$ python3 -q
>>> import numpy as np
>>> import numpy.linalg as la
>>> np.set_printoptions(precision=3, suppress=True, linewidth=200)
>>> sigma = 10 * 0.9 ** np.arange(4)
>>> rng = np.random.default_rng(305)
>>> K = rng.normal(size=(15, 4)) * rng.permutation(sigma)
>>> K
array([[ 15.188,  -6.516,   8.506,   1.32 ],
       [  5.104, -10.808,  -9.049,   0.74 ],
       [  9.51 ,  -1.328,  -0.36 ,   3.215],
       [  1.892,   1.063,   0.731,  -1.575],
       [ -2.931,  -2.853,   0.988,  -6.94 ],
       [ 13.185,   2.318,  -7.889,  20.181],
       [ -0.32 , -13.965, -11.674,   2.914],
       [ -7.485,   6.056,  -7.071,   7.769],
       [ -9.549,  10.959,   5.692,   0.892],
       [  2.605,   3.753,   5.593, -15.145],
       [  0.991,   2.908,   6.279,   8.341],
       [-10.376,   4.338,  -6.974,   2.58 ],
       [ -5.505,   8.112,  -0.507,   1.313],
       [-11.114,  -1.278,   8.166,   9.295],
       [ -5.874,   4.426,  -4.771, -10.297]])
>>> w1 = np.array([[0, 2, 3, 2, 2], [2, 3, 3, 3, 1], [1, 0, 3, 1, 0], [3, 2, 3, 2, 3]])
>>> coef = np.array([2, 2, 2, 1, 1])
>>> act = np.maximum(K @ w1 + coef, 0)
>>> la.matrix_rank(act)
np.int64(5)
>>> (act > 0).astype(int)
array([[1, 1, 1, 1, 1],
       [0, 0, 0, 0, 1],
       [1, 1, 1, 1, 1],
       [1, 1, 1, 1, 1],
       [0, 0, 0, 0, 0],
       [1, 1, 1, 1, 1],
       [0, 0, 0, 0, 0],
       [1, 1, 0, 1, 1],
       [1, 1, 1, 1, 0],
       [0, 0, 0, 0, 0],
       [1, 1, 1, 1, 1],
       [1, 0, 0, 0, 0],
       [1, 1, 1, 1, 1],
       [1, 0, 1, 1, 1],
       [0, 0, 0, 0, 0]])
>>> C = np.array([[-2, 0, 0], [-2, -1, 3], [0, 3, -2], [3, -3, -2], [-1, 0, -1]])
>>> w1 @ C
array([[ 0,  1, -6],
       [-2, -3, -4],
       [ 1,  6, -8],
       [-7,  1, -7]])
>>> cen = K - K.mean(axis=0)
>>> Uu, sigma, VT = la.svd(cen, full_matrices=False)
>>> np.searchsorted(np.cumsum(sigma ** 2) / (sigma ** 2).sum(), 0.9) + 1
np.int64(3)
>>> sigma ** 2 / (sigma ** 2).sum()
array([0.406, 0.288, 0.211, 0.095])
>>> VT[0] * np.sign(VT[0, np.abs(VT[0]).argmax()])
array([ 0.707, -0.45 , -0.224,  0.497])
>>> lab = K[:, 0] > np.median(K[:, 0])
>>> f = K[lab].mean(axis=0) - K[~lab].mean(axis=0)
>>> f
array([13.57 , -3.204,  2.563,  1.499])
>>> round((((K - K.mean(axis=0)) @ f > 0) == lab).mean(), 3)
np.float64(0.933)
>>> np.argsort(-np.abs(f).round(6), kind="stable")
array([0, 1, 2, 3])
>>> vec = np.array([2, 0, 0, -2])
>>> np.sign((K @ vec).round(6))
array([ 1.,  1.,  1.,  1.,  1., -1., -1., -1., -1.,  1., -1., -1., -1., -1.,  1.])
>>> K @ np.eye(4)[0]
array([ 15.188,   5.104,   9.51 ,   1.892,  -2.931,  13.185,  -0.32 ,  -7.485,  -9.549,   2.605,   0.991, -10.376,  -5.505, -11.114,  -5.874])
>>> (K @ vec).argmax()
np.int64(9)
>>> A = np.array([[-1, 1, 1, 0, -1, 1],
...     [-1, 2, -1, -2, 1, 1],
...     [-1, 2, 1, 2, -1, 1],
...     [2, 2, 0, -1, 1, -2],
...     [-2, -1, 2, -1, 0, -2],
...     [-2, 0, 2, 2, -1, 1]])
>>> other = np.array([[-1, 5], [4, 3], [-1, 1], [1, 1], [5, -3], [1, 3]])
>>> A @ other
array([[  0,   5],
       [ 14,  -2],
       [  6,  10],
       [  8,   6],
       [ -7, -18],
       [ -2,   0]])
>>> np.einsum("ik,kj->ji", A, other)
array([[  0,  14,   6,   8,  -7,  -2],
       [  5,  -2,  10,   6, -18,   0]])
>>> np.einsum("ij,ij->i", A, A)
array([ 5, 12, 12, 14, 14, 14])
>>> np.vstack([A, other.T]).shape
(8, 6)
>>> np.einsum("ij->j", A)
array([-5,  6,  5,  0, -1,  0])
>>> def softmax(z):
...     e = np.exp(z - z.max(axis=-1, keepdims=True))
...     return e / e.sum(axis=-1, keepdims=True)
... 
>>> softmax(A[3] + 5)
array([0.389, 0.389, 0.053, 0.019, 0.143, 0.007])
>>> softmax(A[3])
array([0.389, 0.389, 0.053, 0.019, 0.143, 0.007])
>>> softmax(A).sum(axis=1)
array([1., 1., 1., 1., 1., 1.])
>>> att = A @ A.T / np.sqrt(6)
>>> softmax(att)[3] @ A
array([ 1.952,  1.992, -0.005, -1.007,  0.994, -1.961])
>>> lab = rng.permutation(6)
>>> lab
array([4, 2, 5, 3, 0, 1])
>>> other = A[lab][:, lab]
>>> np.diag(other)
array([ 0,  1,  1, -1, -1,  2])
>>> np.trace(other)
np.int64(2)
>>> F = np.diag(5 * np.array([-1, 0, -1, -3, 1, 3, 0, 2])) + np.array([[7, 2, 0, -3, 3, -7, -3, -8],
...     [2, -6, 8, 6, -4, -1, -4, 6],
...     [-2, 5, -9, -6, 0, -8, -6, 6],
...     [3, 0, 8, 2, 7, -7, 7, -3],
...     [-4, -6, -3, 2, 3, -3, 5, -5],
...     [0, 7, 2, 8, 3, 1, -3, -3],
...     [6, -4, -6, -5, 5, -1, 8, -1],
...     [-8, 1, -4, -9, 9, 9, 1, -6]])
>>> F
array([[  2,   2,   0,  -3,   3,  -7,  -3,  -8],
       [  2,  -6,   8,   6,  -4,  -1,  -4,   6],
       [ -2,   5, -14,  -6,   0,  -8,  -6,   6],
       [  3,   0,   8, -13,   7,  -7,   7,  -3],
       [ -4,  -6,  -3,   2,   8,  -3,   5,  -5],
       [  0,   7,   2,   8,   3,  16,  -3,  -3],
       [  6,  -4,  -6,  -5,   5,  -1,   8,  -1],
       [ -8,   1,  -4,  -9,   9,   9,   1,   4]])
>>> F.reshape(2, -1)
array([[  2,   2,   0,  -3,   3,  -7,  -3,  -8,   2,  -6,   8,   6,  -4,  -1,  -4,   6,  -2,   5, -14,  -6,   0,  -8,  -6,   6,   3,   0,   8, -13,   7,  -7,   7,  -3],
       [ -4,  -6,  -3,   2,   8,  -3,   5,  -5,   0,   7,   2,   8,   3,  16,  -3,  -3,   6,  -4,  -6,  -5,   5,  -1,   8,  -1,  -8,   1,  -4,  -9,   9,   9,   1,   4]])
>>> blk = F.reshape(8, 2, -1)
>>> np.einsum("ihd,ihd->ih", blk, blk)
array([[ 17, 131],
       [140,  69],
       [261, 136],
       [242, 156],
       [ 65, 123],
       [117, 283],
       [113,  91],
       [162, 179]])
>>> other = la.inv(F)
>>> np.round(F @ other, 3) + 0
array([[1., 0., 0., 0., 0., 0., 0., 0.],
       [0., 1., 0., 0., 0., 0., 0., 0.],
       [0., 0., 1., 0., 0., 0., 0., 0.],
       [0., 0., 0., 1., 0., 0., 0., 0.],
       [0., 0., 0., 0., 1., 0., 0., 0.],
       [0., 0., 0., 0., 0., 1., 0., 0.],
       [0., 0., 0., 0., 0., 0., 1., 0.],
       [0., 0., 0., 0., 0., 0., 0., 1.]])
>>> round(float(la.slogdet(F)[0]), 3)
1.0
>>> other = F + rng.integers(-2, 3, (8, 6)) @ rng.integers(-2, 3, (6, 8))
>>> other
array([[  2,   3,  -2,  -5,   0, -10,  -2, -14],
       [  3,  -6,  11,   6,   0,   3,   1,   3],
       [ -1,   7, -15,  -4,  -5, -16,  -5,   1],
       [ -2,  -1,   5, -14,  10,  -5,   2,  -4],
       [ -4,  -1,  -5,   5,   4,  -3,   7,  -7],
       [ -6,   9,  -6,   6,   0,  17, -10,  -4],
       [  8,  -6,  -7,  -8,   2,  -5,  10,   0],
       [-13,   7, -10,  -6,   6,  13,  -4,   4]])
>>> np.round(la.svd(other - F, compute_uv=False), 3) + 0
array([19.192, 15.074,  9.9  ,  7.48 ,  4.76 ,  1.351,  0.   ,  0.   ])
>>> la.matrix_rank(other - F, tol=1e-8)
np.int64(6)
>>> other - F
array([[ 0,  1, -2, -2, -3, -3,  1, -6],
       [ 1,  0,  3,  0,  4,  4,  5, -3],
       [ 1,  2, -1,  2, -5, -8,  1, -5],
       [-5, -1, -3, -1,  3,  2, -5, -1],
       [ 0,  5, -2,  3, -4,  0,  2, -2],
       [-6,  2, -8, -2, -3,  1, -7, -1],
       [ 2, -2, -1, -3, -3, -4,  2,  1],
       [-5,  6, -6,  3, -3,  4, -5,  0]])
>>> cov = F.T @ F
>>> la.eigvalsh(cov)[::-1]
array([783.518, 509.095, 464.141, 197.93 , 185.924, 104.732,  30.647,   9.013])
>>> cov
array([[ 137,  -26,   76,   13,  -55,  -87,   39,  -43],
       [ -26,  167,  -66,  -17,   -8,   95,  -94,   -5],
       [  76,  -66,  389,  104,  -60,   59,   35,  -61],
       [  13,  -17,  104,  424, -190,  200, -133,   -2],
       [ -55,   -8,  -60, -190,  253,   34,  136,  -87],
       [ -87,   95,   59,  200,   34,  510,  -38,   27],
       [  39,  -94,   35, -133,  136,  -38,  209,  -77],
       [ -43,   -5,  -61,   -2,  -87,   27,  -77,  196]])
>>> np.diag(cov)
array([137, 167, 389, 424, 253, 510, 209, 196])
>>> ang = np.sort(rng.uniform(-2, 2, 19))
>>> mat = np.c_[ang, ang ** 2, ang ** 3] @ np.array([[0, -3, 3, -3, 3, -2], [0, 2, 1, -3, -1, 3], [1, -2, 0, -3, 0, -2]])
>>> mat
array([[ -4.951,  20.826,  -2.208,  11.252,  -8.018,  22.026],
       [ -2.901,  14.149,  -2.245,   6.88 ,  -6.313,  14.757],
       [ -2.897,  14.136,  -2.244,   6.872,  -6.309,  14.743],
       [ -2.593,  13.083,  -2.234,   6.239,  -6.009,  13.597],
       [ -1.888,  10.54 ,  -2.18 ,   4.79 ,  -5.236,  10.832],
       [ -0.909,   6.601,  -1.968,   2.818,  -3.845,   6.571],
       [ -0.23 ,   3.046,  -1.462,   1.401,  -2.212,   2.809],
       [  0.185,  -1.43 ,   2.034,  -3.239,   1.385,  -0.536],
       [  0.206,  -1.487,   2.122,  -3.438,   1.423,  -0.547],
       [  0.209,  -1.495,   2.134,  -3.468,   1.429,  -0.549],
       [  0.848,  -2.744,   3.736,  -8.073,   1.944,  -0.901],
       [  1.072,  -3.12 ,   4.118,  -9.431,   2.023,  -1.049],
       [  2.002,  -4.608,   5.369, -14.552,   2.193,  -1.759],
       [  2.018,  -4.634,   5.388, -14.637,   2.194,  -1.773],
       [  3.709,  -7.27 ,   7.04 , -22.96 ,   2.248,  -3.326],
       [  5.29 ,  -9.735,   8.263, -30.204,   2.191,  -4.956],
       [  6.349, -11.396,   8.984, -34.889,   2.126,  -6.115],
       [  6.815, -12.129,   9.283, -36.918,   2.093,  -6.639],
       [  7.614, -13.39 ,   9.772, -40.356,   2.032,  -7.552]])
>>> vec = np.array([8, -2, 6, 4, 7, -4])
>>> a = np.maximum(mat @ vec, 0)
>>> np.tanh(mat @ vec)
array([-1., -1., -1., -1., -1., -1., -1.,  1.,  1.,  1.,  1.,  1.,  1.,  1.,  1.,  1.,  1.,  1.,  1.])
>>> m1 = np.array([[0, 0, 0, 0, 0, 0, 0, 0],
...     [0, 0, 0, 0, 0, 0, 0, 0],
...     [0, 0, 0, 1, 0, 1, 1, 0],
...     [0, 0, 1, 0, 0, 0, 1, 1],
...     [0, 0, 0, 0, 0, 0, 0, 0],
...     [0, 0, 1, 0, 0, 0, 1, 1],
...     [0, 0, 1, 1, 0, 1, 0, 1],
...     [0, 0, 0, 1, 0, 1, 1, 0]])
>>> np.argsort(-la.norm(m1, axis=0).round(6), kind="stable")[:3]
array([6, 2, 3])
>>> [round(float(x), 3) for x in la.svd(m1, compute_uv=False)[:3]]
[3.236, 2.0, 1.236]
>>> la.cond(m1) > 100
np.True_
>>> round(la.norm(m1, 2) / la.norm(m1), 3)
np.float64(0.809)
>>> m1.reshape(2, -1)
array([[0, 0, 0, 0, 0, 0, 0, 0, 0, 0, 0, 0, 0, 0, 0, 0, 0, 0, 0, 1, 0, 1, 1, 0, 0, 0, 1, 0, 0, 0, 1, 1],
       [0, 0, 0, 0, 0, 0, 0, 0, 0, 0, 1, 0, 0, 0, 1, 1, 0, 0, 1, 1, 0, 1, 0, 1, 0, 0, 0, 1, 0, 1, 1, 0]])
>>> m1.reshape(-1, 2)
array([[0, 0],
       [0, 0],
       [0, 0],
       [0, 0],
       [0, 0],
       [0, 0],
       [0, 0],
       [0, 0],
       [0, 0],
       [0, 1],
       [0, 1],
       [1, 0],
       [0, 0],
       [1, 0],
       [0, 0],
       [1, 1],
       [0, 0],
       [0, 0],
       [0, 0],
       [0, 0],
       [0, 0],
       [1, 0],
       [0, 0],
       [1, 1],
       [0, 0],
       [1, 1],
       [0, 1],
       [0, 1],
       [0, 0],
       [0, 1],
       [0, 1],
       [1, 0]])
>>> blk = m1.reshape(8, 2, -1)
>>> blk.shape
(8, 2, 4)
>>> np.einsum("ihd,ihd->ih", blk, blk)
array([[0, 0],
       [0, 0],
       [1, 2],
       [1, 2],
       [0, 0],
       [1, 2],
       [2, 2],
       [1, 2]])
>>> blk.sum(axis=1)
array([[0, 0, 0, 0],
       [0, 0, 0, 0],
       [0, 1, 1, 1],
       [0, 0, 2, 1],
       [0, 0, 0, 0],
       [0, 0, 2, 1],
       [0, 1, 1, 2],
       [0, 1, 1, 1]])
>>> np.einsum("ihd,jhd->hij", blk, blk).shape
(2, 8, 8)
